% python3 -q
>>> import numpy as np
>>> import numpy.linalg as la
>>> np.set_printoptions(suppress=True, linewidth=120)
>>> feats = np.load("layer14.npy")
>>> print(feats)
[[-3  0 -3 -3 -2 -1  1]
 [-5 -2 -5 -5 -4 -3 -1]
 [-6 -3 -6 -6 -5 -4 -2]
 [-7 -4 -7 -7 -6 -5 -3]]
>>> # column 2 repeats column 0
>>> print(np.unique(feats.round(6), axis=0).shape)
(4, 7)
>>> print(np.abs(np.diag(la.qr(feats)[1])) > 1e-9)
[ True  True False False]
>>> M2 = feats / la.norm(feats, axis=1, keepdims=True)
>>> gram = M2 @ M2.T
>>> print(np.argwhere(np.triu(np.abs(gram) > 0.95, 1)))
[[1 2]
 [1 3]
 [2 3]]
>>> print((gram - 2 * np.eye(4)).round(6).argmax(axis=1))
[1 2 3 2]
>>> print(gram.round(3))
[[1.    0.934 0.903 0.878]
 [0.934 1.    0.997 0.991]
 [0.903 0.997 1.    0.999]
 [0.878 0.991 0.999 1.   ]]
>>> F = np.load("w.npy")
>>> print(F)
[[ 1.1 -0.9  0.2  0.6  1.5]
 [ 1.2 -0.3 -0.1  0.7  0.5]
 [ 0.7  0.3  0.6 -2.3 -3. ]
 [ 0.1  0.2 -1.8 -0.8  0. ]
 [ 0.2  0.3 -0.6  1.2  0.5]
 [ 1.2  0.6 -0.1  0.2 -0.5]
 [-0.1 -1.1 -1.6 -0.4 -1. ]
 [-2.   0.5 -0.1 -2.2 -1. ]
 [ 0.  -0.9  1.1  0.3  5.5]
 [ 0.1 -0.5  0.5 -1.1  2. ]]
>>> print(la.cond(feats) > 100)
True
>>> M2 = np.c_[F[:, :4] @ np.array([[1, 0, -2, -3], [2, 1, 1, 3], [2, -2, 0, -1], [1, 2, -2, 3]]), np.array([-3, 9, 4, -6, 0, 8, 9, -1, -6, 3])]
>>> print(M2.round(3))
[[ 0.3 -0.1 -4.3 -4.4 -3. ]
 [ 1.1  1.3 -4.1 -2.3  9. ]
 [ 0.2 -5.5  3.5 -8.7  4. ]
 [-3.9  2.2  1.6 -0.3 -6. ]
 [ 0.8  3.9 -2.5  4.5  0. ]
 [ 2.4  1.2 -2.2 -1.1  8. ]
 [-5.9  1.3 -0.1 -2.6  9. ]
 [-3.4 -3.7  8.9  1.  -1. ]
 [ 0.7 -2.5 -1.5 -2.9 -6. ]
 [-1.  -3.7  1.5 -5.6  3. ]]
>>> print(la.matrix_rank(np.c_[F, M2]))
6
>>> print(np.round(la.norm(la.qr(F)[0].T @ M2, axis=0) ** 2 / ((M2 ** 2).sum(axis=0) + 1e-12), 3))
[1.    1.    1.    1.    0.411]
>>> x = np.array([-2, 0, 1, -2, -1])
>>> print(np.round(np.einsum("ij,j->i", F, x), 3))
[-4.7 -4.4  6.8 -0.4 -3.9 -2.4  0.4  9.3 -5.   0.5]
>>> print(np.round(F @ x, 3))
[-4.7 -4.4  6.8 -0.4 -3.9 -2.4  0.4  9.3 -5.   0.5]
>>> print(np.round(F @ np.ones(5), 3))
[ 2.5  2.  -3.7 -2.3  1.6  1.4 -4.2 -4.8  6.   1. ]
>>> print(F @ np.eye(5)[4])
[ 1.5  0.5 -3.   0.   0.5 -0.5 -1.  -1.   5.5  2. ]
>>> print(np.round(F @ (2 * x), 3))
[ -9.4  -8.8  13.6  -0.8  -7.8  -4.8   0.8  18.6 -10.    1. ]
>>> M2 = np.array([[9], [2], [3]])
>>> basis = np.array([[-2, 1, 2, -1, -2, 2, 2]])
>>> rng = np.random.default_rng(237799)
>>> arr = M2 @ basis + 0.05 * rng.normal(size=(3, 7))
>>> print(arr.round(3))
[[-18.023   9.039  18.096  -8.907 -17.916  18.027  18.016]
 [ -4.087   1.989   3.994  -1.989  -4.024   3.973   4.023]
 [ -5.986   2.972   5.992  -3.025  -5.97    5.921   5.984]]
>>> # row 0 is much longer than the rest
>>> def softmax(z):
...     e = np.exp(z - z.max(axis=-1, keepdims=True))
...     return e / e.sum(axis=-1, keepdims=True)
... 
>>> print(np.round(softmax(10 * arr[1]), 3) + 0)
[0.    0.    0.319 0.    0.    0.257 0.424]
>>> print(np.round(softmax(arr[1]), 3) + 0)
[0.    0.043 0.318 0.001 0.    0.311 0.327]
>>> scores = arr @ arr.T / np.sqrt(7)
>>> print(np.round(softmax(scores), 3) + 0)
[[1. 0. 0.]
 [1. 0. 0.]
 [1. 0. 0.]]
>>> print(softmax(scores).round(6).argmax(axis=1))
[0 0 0]
>>> print(np.round(softmax(scores + np.triu(np.full(scores.shape, -np.inf), 1)), 3) + 0)
[[1. 0. 0.]
 [1. 0. 0.]
 [1. 0. 0.]]
>>> print(la.matrix_rank(arr, rtol=0.1))
1
>>> print([round(float(x), 3) for x in la.svd(arr, compute_uv=False)[:3]])
[45.484, 0.116, 0.068]
>>> print(np.argsort(-la.norm(arr, axis=0).round(6), kind="stable")[:3])
[2 0 6]
>>> print(la.cond(arr) > 100)
True
>>> print(np.round(la.norm(arr, 2) / la.norm(arr), 3))
1.0
>>> f, g = arr[2], arr[1]
>>> print(np.round(f @ f, 3))
196.216
>>> print(np.round(f @ g, 3))
131.946
>>> p = (f @ g) / (f @ f) * f
>>> print(p.round(3))
[-4.025  1.998  4.029 -2.034 -4.015  3.981  4.024]
>>> print(np.round(g - p, 3))
[-0.062 -0.009 -0.035  0.045 -0.009 -0.008 -0.001]
>>> U, sigma, vt = la.svd(arr, full_matrices=False)
>>> print(U.shape, sigma.shape, vt.shape)
(3, 3) (3,) (3, 7)
>>> print(np.round(vt @ vt.T, 3) + 0)
[[1. 0. 0.]
 [0. 1. 0.]
 [0. 0. 1.]]
>>> print(sigma.round(3))
[45.484  0.116  0.068]
>>> print(np.round(U.T @ arr @ vt.T, 3) + 0)
[[45.484  0.     0.   ]
 [ 0.     0.116  0.   ]
 [ 0.     0.     0.068]]
>>> print(np.round(np.cumsum(sigma ** 2) / np.sum(sigma ** 2), 3))
[1. 1. 1.]
>>> M2 = arr / np.sqrt((arr ** 2).mean(axis=1, keepdims=True))
>>> print(M2[1].round(3))
[-1.148  0.559  1.122 -0.559 -1.13   1.116  1.13 ]
>>> print(np.round(la.norm(M2, axis=1), 3))
[2.646 2.646 2.646]
>>> print(la.matrix_rank(arr - arr.mean(axis=1, keepdims=True)))
3
>>> K = -3 * np.eye(8) + np.ones((8, 8))
>>> print(K)
[[-2.  1.  1.  1.  1.  1.  1.  1.]
 [ 1. -2.  1.  1.  1.  1.  1.  1.]
 [ 1.  1. -2.  1.  1.  1.  1.  1.]
 [ 1.  1.  1. -2.  1.  1.  1.  1.]
 [ 1.  1.  1.  1. -2.  1.  1.  1.]
 [ 1.  1.  1.  1.  1. -2.  1.  1.]
 [ 1.  1.  1.  1.  1.  1. -2.  1.]
 [ 1.  1.  1.  1.  1.  1.  1. -2.]]
>>> W1 = np.array([[-3, -3, -2],
...     [2, -2, 0],
...     [0, -2, -1],
...     [1, -3, 3],
...     [3, 3, -2],
...     [3, 0, -2],
...     [-3, -3, 3],
...     [-2, 1, 2]])
>>> coef = np.array([-6, 0, -9])
>>> act = np.maximum(K @ W1 + coef, 0)
>>> print(act)
[[4. 0. 0.]
 [0. 0. 0.]
 [0. 0. 0.]
 [0. 0. 0.]
 [0. 0. 0.]
 [0. 0. 0.]
 [4. 0. 0.]
 [1. 0. 0.]]
>>> print((act > 0).mean(axis=0))
[0.375 0.    0.   ]
>>> print(la.matrix_rank(act))
1
>>> basis = np.array([[2, -3], [-1, -3], [-3, 0]])
>>> print(W1 @ basis)
[[  3  18]
 [  6   0]
 [  5   6]
 [ -4   6]
 [  9 -18]
 [ 12  -9]
 [-12  18]
 [-11   3]]
>>> print((act @ basis).round(6).argmax(axis=1))
[0 0 0 0 0 0 0 0]
>>> print(act @ basis)
[[  8. -12.]
 [  0.   0.]
 [  0.   0.]
 [  0.   0.]
 [  0.   0.]
 [  0.   0.]
 [  8. -12.]
 [  2.  -3.]]
